$ python3 -q
>>> import numpy as np
>>> np.set_printoptions(precision=3, suppress=True, linewidth=100, legacy="1.25")
>>> def tidy(a):
...     return np.round(a, 3) + 0
... 
>>> rng = np.random.default_rng(5)
>>> t = np.sort(rng.uniform(-2, 2, 24))
>>> arr = np.c_[t, t ** 2, t ** 3] @ np.array([[2, 0, 3, -3], [0, 1, 3, -2], [-2, -1, -1, -3]])
>>> print(tidy(arr))
[[  8.397   9.326  10.486  16.893]
 [  8.151   9.138  10.239  16.54 ]
 [  7.792   8.864   9.879  16.027]
 [  7.33    8.508   9.411  15.364]
 [  7.107   8.335   9.183  15.042]
 [  0.271   2.325   1.395   4.523]
 [ -0.3     1.6     0.529   3.363]
 [ -0.456   1.363   0.261   2.989]
 [ -0.73    0.319  -0.645   1.269]
 [ -0.701   0.265  -0.656   1.16 ]
 [ -0.634   0.183  -0.647   0.977]
 [ -0.485   0.085  -0.56    0.698]
 [ -0.056   0.001  -0.081   0.082]
 [  0.122   0.004   0.195  -0.192]
 [  0.423   0.038   0.805  -0.799]
 [  0.766   0.145   2.716  -3.251]
 [  0.707   0.146   3.266  -4.178]
 [ -1.192  -0.327   6.309 -12.085]
 [ -1.274  -0.352   6.378 -12.336]
 [ -2.467  -0.715   7.208 -15.754]
 [ -3.967  -1.196   7.972 -19.675]
 [ -4.869  -1.495   8.338 -21.908]
 [ -9.854  -3.226   9.659 -33.357]
 [-11.928  -3.974   9.99  -37.845]]
>>> lab = arr[:, 1] > np.median(arr[:, 1])
>>> r0 = arr[lab].mean(axis=0) - arr[~lab].mean(axis=0)
>>> print(tidy(r0))
[ 5.976  5.115 -0.519 20.533]
>>> Uu, sv, VT = np.linalg.svd(arr)
>>> V = VT[:(sv > 1e-8).sum()]
>>> x0 = arr[13] + 3 * arr[9] + rng.integers(2) * np.eye(4)[3]
>>> tidy(x0)
array([-1.982,  0.798, -1.772,  3.287])
>>> tidy(V.T @ V)
array([[ 0.934, -0.206,  0.118,  0.074],
       [-0.206,  0.358,  0.367,  0.229],
       [ 0.118,  0.367,  0.79 , -0.131],
       [ 0.074,  0.229, -0.131,  0.918]])
>>> tidy(np.linalg.norm(x0 - V.T @ V @ x0))
0.0
>>> Uu, sv, VT = np.linalg.svd(arr)
>>> tidy(sv)
array([78.059, 34.422,  4.848,  0.   ])
>>> Y = Uu[:, :3] @ np.diag(sv[:3]) @ VT[:3]
>>> print(np.linalg.matrix_rank(arr, rtol=0.05))
3
>>> print(np.linalg.matrix_rank(Y))
3
>>> tidy(np.linalg.norm(arr - Y) / np.linalg.norm(arr))
0.0
>>> tidy(np.abs(arr - Y).max())
0.0
>>> Uu, sv = np.linalg.svd(arr)
Traceback (most recent call last):
  File "<python-input-23>", line 1, in <module>
    Uu, sv = np.linalg.svd(arr)
    ^^^^^^
ValueError: too many values to unpack (expected 2)
>>> Uu, sv, VT = np.linalg.svd(arr, full_matrices=False)
>>> Uu.shape, sv.shape, VT.shape
((24, 4), (4,), (4, 4))
>>> tidy(sv / sv[0])
array([1.   , 0.441, 0.062, 0.   ])
>>> np.allclose(Uu * sv @ VT, arr)
True
>>> feats = np.load("m.npy")
>>> feats
array([[ 4.139,  2.166, -1.782],
       [ 1.378, -1.662,  4.51 ],
       [-2.319, -2.016, -3.944],
       [-1.953, -4.407,  1.328],
       [-3.05 ,  0.57 ,  3.921],
       [-4.302,  0.969, -2.356],
       [-4.485,  1.411, -1.701],
       [-2.643, -1.838,  3.825],
       [ 1.625, -2.958, -3.689],
       [ 0.641,  1.231, -4.804],
       [-1.307, -3.003, -3.778],
       [ 2.793,  1.222, -3.963],
       [ 3.425, -2.272,  2.847],
       [ 3.517, -2.724, -2.283],
       [ 4.046,  0.796, -2.828],
       [-4.347,  2.409, -0.55 ],
       [ 4.958,  0.183,  0.624],
       [ 4.657,  0.521, -1.744],
       [-0.966, -2.739, -4.07 ],
       [-0.059, -4.738, -1.595]])
>>> d = np.linalg.norm(feats[:, None] - feats[None], axis=-1)
>>> np.unravel_index(d.round(6).argmax(), d.shape)
(7, 11)
>>> (d + 1e9 * np.eye(20)).round(6).argmin(axis=1)
array([17, 12, 10, 19,  7,  6,  5,  4, 13, 11, 18, 14,  1,  8, 17,  6, 17, 14, 10, 10])
>>> np.flatnonzero(d[17] < d.mean() / 2)
array([ 0, 11, 14, 16, 17])
>>> d.mean(axis=1).argmax()
4
>>> print(d.shape)
(20, 20)
>>> print(np.linalg.matrix_rank(d ** 2))
5
>>> d[17].round(6).argsort(kind="stable")[:4]
array([17, 14,  0, 16])
>>> cen = (feats - feats.mean(axis=0)) / feats.std(axis=0)
>>> print(cen.std(axis=0))
[1. 1. 1.]
>>> beta = np.linalg.lstsq(np.delete(cen, 0, axis=1), cen[:, 0])[0]
>>> tidy(beta)
array([ 0.009, -0.087])
>>> print(tidy(1 - np.var(cen[:, 0] - np.delete(cen, 0, axis=1) @ beta)))
0.008
>>> r0 = np.array([-5, -3, 1])
>>> X = np.outer(rng.normal(size=23), r0) + 0.05 * rng.normal(size=(23, 3))
>>> tidy(X)
array([[-4.161, -2.502,  0.878],
       [ 8.156,  4.966, -1.698],
       [ 1.267,  0.728, -0.184],
       [ 4.932,  3.064, -0.949],
       [ 0.908,  0.561, -0.203],
       [ 6.444,  3.936, -1.309],
       [-0.094, -0.063,  0.051],
       [ 0.171,  0.106, -0.026],
       [ 1.527,  0.87 , -0.26 ],
       [ 5.175,  3.084, -1.112],
       [ 2.029,  1.171, -0.445],
       [ 5.4  ,  3.295, -1.144],
       [ 6.712,  4.096, -1.415],
       [-1.14 , -0.675,  0.203],
       [ 5.544,  3.395, -1.135],
       [-5.914, -3.603,  1.16 ],
       [-3.601, -2.137,  0.693],
       [ 9.965,  5.957, -2.024],
       [-1.353, -0.835,  0.277],
       [ 5.604,  3.329, -1.181],
       [-0.079, -0.082, -0.014],
       [-0.173, -0.13 ,  0.013],
       [ 9.91 ,  5.916, -1.986]])
>>> W2 = X[[11, 7]].astype(float)
>>> for _ in range(4):
...     lab = np.linalg.norm(X[:, None] - W2, axis=-1).argmin(axis=1)
...     W2 = np.array([X[lab == j].mean(axis=0) for j in range(2)])
... 
>>> lab
array([1, 0, 1, 0, 1, 0, 1, 1, 1, 0, 1, 0, 0, 1, 0, 1, 1, 0, 1, 0, 1, 1, 0])
>>> print(tidy(W2))
[[ 6.784  4.104 -1.395]
 [-0.816 -0.507  0.165]]
>>> tidy(W2[1] - W2[0])
array([-7.6  , -4.611,  1.56 ])
